$ python -q
>>> import numpy as np
>>> from numpy import linalg as LA
>>> np.set_printoptions(suppress=True, linewidth=160)
>>> m1 = np.loadtxt("a.csv", delimiter=",")
>>> m1
array([[11.,  7., 10., 11., 15.,  4.],
       [ 0.,  6.,  3.,  0.,  0.,  5.],
       [ 4., 15., 11., 15.,  4., 11.],
       [ 1.,  0.,  1.,  0.,  0.,  0.],
       [ 0.,  6.,  2.,  1.,  0., 11.],
       [ 4.,  0.,  1.,  2., 16.,  2.],
       [ 0., 12., 13.,  0.,  4., 16.],
       [15.,  5.,  6., 19., 17.,  0.],
       [ 0.,  4.,  6.,  0.,  8.,  8.],
       [ 8., 16., 12., 21.,  9., 11.],
       [ 0.,  0.,  0.,  0.,  2.,  0.],
       [ 0.,  5.,  3.,  0.,  0., 10.],
       [ 1.,  0.,  0.,  0.,  0.,  0.],
       [ 4.,  0.,  2.,  0., 14.,  1.],
       [ 4.,  0.,  0.,  0., 11.,  0.],
       [ 0.,  5.,  4.,  4.,  4.,  6.],
       [ 0., 16., 12.,  0.,  0., 20.],
       [ 4., 12., 15.,  4., 11., 12.],
       [ 4.,  0.,  0.,  6.,  0.,  0.],
       [ 0., 10.,  7.,  0.,  0., 11.],
       [ 0., 17., 13.,  0.,  0., 20.],
       [13.,  0.,  0.,  1.,  5.,  0.],
       [ 0.,  6.,  3.,  0.,  0.,  5.],
       [ 4.,  6.,  3., 14.,  9.,  6.],
       [ 5.,  0.,  0.,  0.,  8.,  0.],
       [ 6.,  0.,  0., 11.,  0.,  0.],
       [ 0.,  3.,  0.,  6.,  0.,  4.],
       [ 0.,  0.,  0.,  0.,  0.,  3.],
       [ 0.,  1.,  5.,  0.,  0.,  6.],
       [ 1.,  3.,  5.,  0.,  3.,  3.],
       [ 0.,  0.,  0.,  0.,  0.,  0.]])
>>> cent = m1[[22, 19]].astype(float)
>>> for _ in range(5):
...     idx = LA.norm(m1[:, None] - cent, axis=-1).argmin(axis=1)
...     cent = np.array([m1[idx == j].mean(axis=0) for j in range(2)])
... 
>>> idx
array([0, 0, 1, 0, 0, 0, 1, 0, 0, 1, 0, 0, 0, 0, 0, 0, 1, 1, 0, 1, 1, 0, 0, 0, 0, 0, 0, 0, 0, 0, 0])
>>> cent.round(1)
array([[ 3. ,  2.4,  2.2,  3.1,  4.7,  3.1],
       [ 2.3, 14. , 11.9,  5.7,  4. , 14.4]])
>>> np.bincount(idx)
array([24,  7])
>>> np.abs(cent[1] - cent[0]).argmax()
np.int64(1)
>>> cen = (m1 - m1.mean(axis=0)) / m1.std(axis=0)
>>> np.round(cen.std(axis=0), 1)
array([1., 1., 1., 1., 1., 1.])
>>> np.argwhere(np.abs(cen) > 2)
array([[ 0,  0],
       [ 5,  4],
       [ 7,  0],
       [ 7,  3],
       [ 7,  4],
       [ 9,  3],
       [16,  5],
       [17,  2],
       [20,  1],
       [20,  5],
       [21,  0]])
>>> coef = LA.lstsq(np.delete(cen, 0, axis=1), cen[:, 0])[0]
>>> np.abs(coef).argmax()
np.int64(4)
>>> np.round(1 - np.var(cen[:, 0] - np.delete(cen, 0, axis=1) @ coef), 1)
np.float64(0.7)
>>> coef.round(1)
array([ 0.2,  0.2,  0.4,  0.4, -0.6])
>>> data = np.load("w.npy")
>>> data
array([[-0.5, -0.2,  2. , -0.7, -1.1, -2.3,  0.5, -0.1,  0.8, -1.8, -0.8,  0. ,  0.5, -0.6],
       [ 0.1, -1.7, -0.5, -1.4,  0.7,  0.8, -0.3, -0.5,  0.3, -0.6,  1.2,  2.9,  0.2, -1.5],
       [ 2.1, -1.3, -1.3, -1.4,  0. , -0.7, -0.5, -0.6, -1.3,  0.4,  0.4,  0.3, -0.1,  0.5],
       [-1.5, -0.3,  0.7, -0.2, -0.9,  0.8, -1.2,  2. ,  0.4,  1.2,  1.7,  0.1, -0.2, -0.7],
       [ 0.3, -0.7,  0.2, -1.4,  0.1, -1.6, -0.4,  0. ,  0.9, -0.4,  0.4,  0.7, -1.1, -0.4]])
>>> idx = m1[:, 4] > np.median(m1[:, 4])
>>> r0 = m1[idx].mean(axis=0) - m1[~idx].mean(axis=0)
>>> idx.astype(int)
array([1, 0, 1, 0, 0, 1, 1, 1, 1, 1, 0, 0, 0, 1, 1, 1, 0, 1, 0, 0, 0, 1, 0, 1, 1, 0, 0, 0, 0, 1, 0])
>>> np.argsort(-np.abs(r0).round(6), kind="stable")
array([4, 3, 0, 2, 1, 5])
>>> np.round((((m1 - m1.mean(axis=0)) @ r0 > 0) == idx).mean(), 1)
np.float64(0.9)
>>> E = np.loadtxt("arr.csv", delimiter=",")
>>> E.round(1)
array([[ 1. ,  0. ,  0. ,  0. ,  0. ,  0. ,  0. ,  0. ,  0. ,  0. ,  0. ],
       [ 0. ,  1. ,  0. ,  0. ,  0. ,  0. ,  0. ,  0. ,  0. ,  0. ,  0. ],
       [ 0. ,  0. ,  0.9,  0. ,  0. ,  0. , -0.5,  0. ,  0. ,  0. ,  0. ],
       [ 0. ,  0. ,  0. ,  1. ,  0. ,  0. ,  0. ,  0. ,  0. ,  0. ,  0. ],
       [ 0. ,  0. ,  0. ,  0. ,  1. ,  0. ,  0. ,  0. ,  0. ,  0. ,  0. ],
       [ 0. ,  0. ,  0. ,  0. ,  0. ,  1. ,  0. ,  0. ,  0. ,  0. ,  0. ],
       [ 0. ,  0. ,  0.5,  0. ,  0. ,  0. ,  0.9,  0. ,  0. ,  0. ,  0. ],
       [ 0. ,  0. ,  0. ,  0. ,  0. ,  0. ,  0. ,  1. ,  0. ,  0. ,  0. ],
       [ 0. ,  0. ,  0. ,  0. ,  0. ,  0. ,  0. ,  0. ,  1. ,  0. ,  0. ],
       [ 0. ,  0. ,  0. ,  0. ,  0. ,  0. ,  0. ,  0. ,  0. ,  1. ,  0. ],
       [ 0. ,  0. ,  0. ,  0. ,  0. ,  0. ,  0. ,  0. ,  0. ,  0. ,  1. ]])
>>> vec = np.array([8, 7, 1, 1, -6, -8, -7, 4, 4, 9, 2])
>>> y = E @ vec
>>> y.round(1)
array([ 8. ,  7. ,  4.4,  1. , -6. , -8. , -5.6,  4. ,  4. ,  9. ,  2. ])
>>> np.round(LA.solve(E, y), 1)
array([ 8.,  7.,  1.,  1., -6., -8., -7.,  4.,  4.,  9.,  2.])
>>> np.round(LA.solve(E, y + E[:, 9]), 1)
array([ 8.,  7.,  1.,  1., -6., -8., -7.,  4.,  4., 10.,  2.])
>>> np.round(LA.solve(E, 5 * y), 1)
array([ 40.,  35.,   5.,   5., -30., -40., -35.,  20.,  20.,  45.,  10.])
>>> r0, g = E[2], E[8]
>>> r0 @ g
np.float64(0.0)
>>> r0 @ r0
np.float64(1.0)
>>> pr = (r0 @ g) / (r0 @ r0) * r0
>>> round(LA.norm(r0 + g) ** 2 + LA.norm(r0 - g) ** 2, 1)
np.float64(4.0)
>>> LA.matrix_rank(np.outer(r0, g))
np.int64(1)
>>> (g - pr) @ r0
np.float64(0.0)
>>> rng = np.random.default_rng(5042)
>>> B = E + rng.integers(-2, 3, (11, 1)) @ rng.integers(-2, 3, (1, 11))
>>> B.round(1)
array([[ 1. ,  0. ,  0. ,  1. , -1. ,  0. , -1. ,  2. ,  1. , -2. , -2. ],
       [ 0. ,  1. ,  0. ,  1. , -1. ,  0. , -1. ,  2. ,  1. , -2. , -2. ],
       [ 0. ,  0. ,  0.9,  2. , -2. ,  0. , -2.5,  4. ,  2. , -4. , -4. ],
       [ 0. ,  0. ,  0. ,  0. ,  1. ,  0. ,  1. , -2. , -1. ,  2. ,  2. ],
       [ 0. ,  0. ,  0. ,  0. ,  1. ,  0. ,  0. ,  0. ,  0. ,  0. ,  0. ],
       [ 0. ,  0. ,  0. , -1. ,  1. ,  1. ,  1. , -2. , -1. ,  2. ,  2. ],
       [ 0. ,  0. ,  0.5, -1. ,  1. ,  0. ,  1.9, -2. , -1. ,  2. ,  2. ],
       [ 0. ,  0. ,  0. , -1. ,  1. ,  0. ,  1. , -1. , -1. ,  2. ,  2. ],
       [ 0. ,  0. ,  0. ,  0. ,  0. ,  0. ,  0. ,  0. ,  1. ,  0. ,  0. ],
       [ 0. ,  0. ,  0. ,  1. , -1. ,  0. , -1. ,  2. ,  1. , -1. , -2. ],
       [ 0. ,  0. ,  0. ,  0. ,  0. ,  0. ,  0. ,  0. ,  0. ,  0. ,  1. ]])
>>> B - E
array([[ 0.,  0.,  0.,  1., -1.,  0., -1.,  2.,  1., -2., -2.],
       [ 0.,  0.,  0.,  1., -1.,  0., -1.,  2.,  1., -2., -2.],
       [ 0.,  0.,  0.,  2., -2.,  0., -2.,  4.,  2., -4., -4.],
       [ 0.,  0.,  0., -1.,  1.,  0.,  1., -2., -1.,  2.,  2.],
       [ 0.,  0.,  0.,  0.,  0.,  0.,  0.,  0.,  0.,  0.,  0.],
       [ 0.,  0.,  0., -1.,  1.,  0.,  1., -2., -1.,  2.,  2.],
       [ 0.,  0.,  0., -1.,  1.,  0.,  1., -2., -1.,  2.,  2.],
       [ 0.,  0.,  0., -1.,  1.,  0.,  1., -2., -1.,  2.,  2.],
       [ 0.,  0.,  0.,  0.,  0.,  0.,  0.,  0.,  0.,  0.,  0.],
       [ 0.,  0.,  0.,  1., -1.,  0., -1.,  2.,  1., -2., -2.],
       [ 0.,  0.,  0.,  0.,  0.,  0.,  0.,  0.,  0.,  0.,  0.]])
>>> LA.matrix_rank(B - E, tol=1e-8)
np.int64(1)
>>> np.abs(B - E).sum(axis=1)
array([10., 10., 20., 10.,  0., 10., 10., 10.,  0., 10.,  0.])
>>> round(np.log10(LA.cond(B)))
2
>>> round(float(LA.norm(B, 2) / LA.norm(B)), 1)
1.0
>>> LA.matrix_rank(B, rtol=0.1)
np.int64(1)
>>> np.argsort(-LA.norm(B, axis=0).round(6), kind="stable")[:3]
array([10,  7,  9])
>>> vec = np.array([4, -4, -2, -2, -5, 2, -4, -3, 1, 0, 2])
>>> np.round(LA.det(E), 1)
np.float64(1.0)
>>> 11 - LA.matrix_rank(E - np.eye(11), tol=1e-8)
np.int64(9)
>>> E.T @ (E @ vec)
array([ 4., -4., -2., -2., -5.,  2., -4., -3.,  1.,  0.,  2.])
>>> [p for p in range(1, 25) if np.allclose(LA.matrix_power(E, p), np.eye(11))]
[12, 24]
>>> np.round(LA.inv(E), 1)
array([[ 1. ,  0. ,  0. ,  0. ,  0. ,  0. ,  0. ,  0. ,  0. ,  0. ,  0. ],
       [ 0. ,  1. ,  0. ,  0. ,  0. ,  0. ,  0. ,  0. ,  0. ,  0. ,  0. ],
       [ 0. ,  0. ,  0.9,  0. ,  0. ,  0. ,  0.5,  0. ,  0. ,  0. ,  0. ],
       [ 0. ,  0. ,  0. ,  1. ,  0. ,  0. ,  0. ,  0. ,  0. ,  0. ,  0. ],
       [ 0. ,  0. ,  0. ,  0. ,  1. ,  0. ,  0. ,  0. ,  0. ,  0. ,  0. ],
       [ 0. ,  0. ,  0. ,  0. ,  0. ,  1. ,  0. ,  0. ,  0. ,  0. ,  0. ],
       [ 0. ,  0. , -0.5,  0. ,  0. ,  0. ,  0.9,  0. ,  0. ,  0. ,  0. ],
       [ 0. ,  0. ,  0. ,  0. ,  0. ,  0. ,  0. ,  1. ,  0. ,  0. ,  0. ],
       [ 0. ,  0. ,  0. ,  0. ,  0. ,  0. ,  0. ,  0. ,  1. ,  0. ,  0. ],
       [ 0. ,  0. ,  0. ,  0. ,  0. ,  0. ,  0. ,  0. ,  0. ,  1. ,  0. ],
       [ 0. ,  0. ,  0. ,  0. ,  0. ,  0. ,  0. ,  0. ,  0. ,  0. ,  1. ]])
>>> round(float(LA.norm(vec)), 1), np.round(LA.norm(E @ vec), 1)
(9.9, np.float64(9.9))
>>> np.round(np.abs(LA.eigvals(E)), 1)
array([1., 1., 1., 1., 1., 1., 1., 1., 1., 1., 1.])
